In [1]: import numpy as np

In [2]: np.set_printoptions(precision=2, suppress=True, linewidth=160, sign=" ")

In [3]: M = np.tril(np.array([[-4, -4, 0, -2, 1, 1, -2, 2, -5, -2, -5, -2],
   ...:     [-5, 1, -4, -3, -5, 1, 0, -4, -2, -1, -5, -5],
   ...:     [1, -5, 5, -4, -1, 0, 3, -1, -2, 0, 3, 4],
   ...:     [-5, 1, -3, 3, 0, 0, -2, -5, -4, -3, 3, 5],
   ...:     [3, -1, 1, 1, -2, -1, -3, 0, -3, -5, 1, 1],
   ...:     [0, 5, -2, 0, 2, 3, -2, 2, -2, 0, -4, 4],
   ...:     [-1, -5, 4, -2, -4, 1, 0, 3, -4, -4, -4, 4],
   ...:     [4, 0, -1, 3, 4, 5, 3, 2, -1, -5, -1, 3],
   ...:     [0, 5, -5, -3, 4, 2, 3, -3, 5, -5, 2, -4],
   ...:     [1, 3, -5, -3, -2, -4, 2, 1, 4, 0, -2, -1],
   ...:     [-3, -1, 5, -5, -2, 2, 2, 4, 3, -2, 4, -5],
   ...:     [-4, 4, 0, 4, -5, -2, -5, -4, -3, 3, 1, 0]]), -1) + np.eye(12, dtype=int)

In [4]: print(M)
[[ 1  0  0  0  0  0  0  0  0  0  0  0]
 [-5  1  0  0  0  0  0  0  0  0  0  0]
 [ 1 -5  1  0  0  0  0  0  0  0  0  0]
 [-5  1 -3  1  0  0  0  0  0  0  0  0]
 [ 3 -1  1  1  1  0  0  0  0  0  0  0]
 [ 0  5 -2  0  2  1  0  0  0  0  0  0]
 [-1 -5  4 -2 -4  1  1  0  0  0  0  0]
 [ 4  0 -1  3  4  5  3  1  0  0  0  0]
 [ 0  5 -5 -3  4  2  3 -3  1  0  0  0]
 [ 1  3 -5 -3 -2 -4  2  1  4  1  0  0]
 [-3 -1  5 -5 -2  2  2  4  3 -2  1  0]
 [-4  4  0  4 -5 -2 -5 -4 -3  3  1  1]]

In [5]: # triangular: eigenvalues sit on the diagonal

In [6]: rng = np.random.default_rng(695)

In [7]: Y = M + rng.integers(-2, 3, (12, 11)) @ rng.integers(-2, 3, (11, 12))

In [8]: print(Y)
[[ -4 -10  -9 -10  -7  -5  -4   0  -4  -7   4  -7]
 [ -9   0  -2   4   6  -1  -2   8   0   0   9  -1]
 [ 16 -11  -4  11   3   5   7  -1   4  15  -6  -3]
 [-11   8  -3  -5   7  -6   0   2  -3  -3   8  -4]
 [ -3   5  -4  -7   9  -3   2   6   2   2   7   4]
 [ -2  -5 -16   5   2   4   4  -6   6  -1  -7   2]
 [-10   2  23   4 -11   4  -7   0  -5  -9   1  -1]
 [  0   4   7  -3   9  13   8   8   0  -2   4   1]
 [  1  -5 -11   2  -2   6  -2  -4  -4   7  -4  -2]
 [  1   3 -12  -9   7  -6   6   3   6  -1   2   5]
 [ -9  11  25  -4 -14   0 -10   2   0  -8   0   5]
 [  1  -6 -16  -1  -4  -5   6  -1  11   2   4  -2]]

In [9]: print(Y - M)
[[ -5 -10  -9 -10  -7  -5  -4   0  -4  -7   4  -7]
 [ -4  -1  -2   4   6  -1  -2   8   0   0   9  -1]
 [ 15  -6  -5  11   3   5   7  -1   4  15  -6  -3]
 [ -6   7   0  -6   7  -6   0   2  -3  -3   8  -4]
 [ -6   6  -5  -8   8  -3   2   6   2   2   7   4]
 [ -2 -10 -14   5   0   3   4  -6   6  -1  -7   2]
 [ -9   7  19   6  -7   3  -8   0  -5  -9   1  -1]
 [ -4   4   8  -6   5   8   5   7   0  -2   4   1]
 [  1 -10  -6   5  -6   4  -5  -1  -5   7  -4  -2]
 [  0   0  -7  -6   9  -2   4   2   2  -2   2   5]
 [ -6  12  20   1 -12  -2 -12  -2  -3  -6  -1   5]
 [  5 -10 -16  -5   1  -3  11   3  14  -1   3  -3]]

In [10]: print(np.round(np.linalg.svd(Y - M, compute_uv=False), 2) + 0)
[ 53.46  36.92  28.18  17.53  14.6   14.01  11.98   9.6    5.71   0.67   0.34   0.  ]

In [11]: print(np.abs(Y - M).sum(axis=1))
[ 72  38  81  52  59  60  75  54  56  41  82  75]
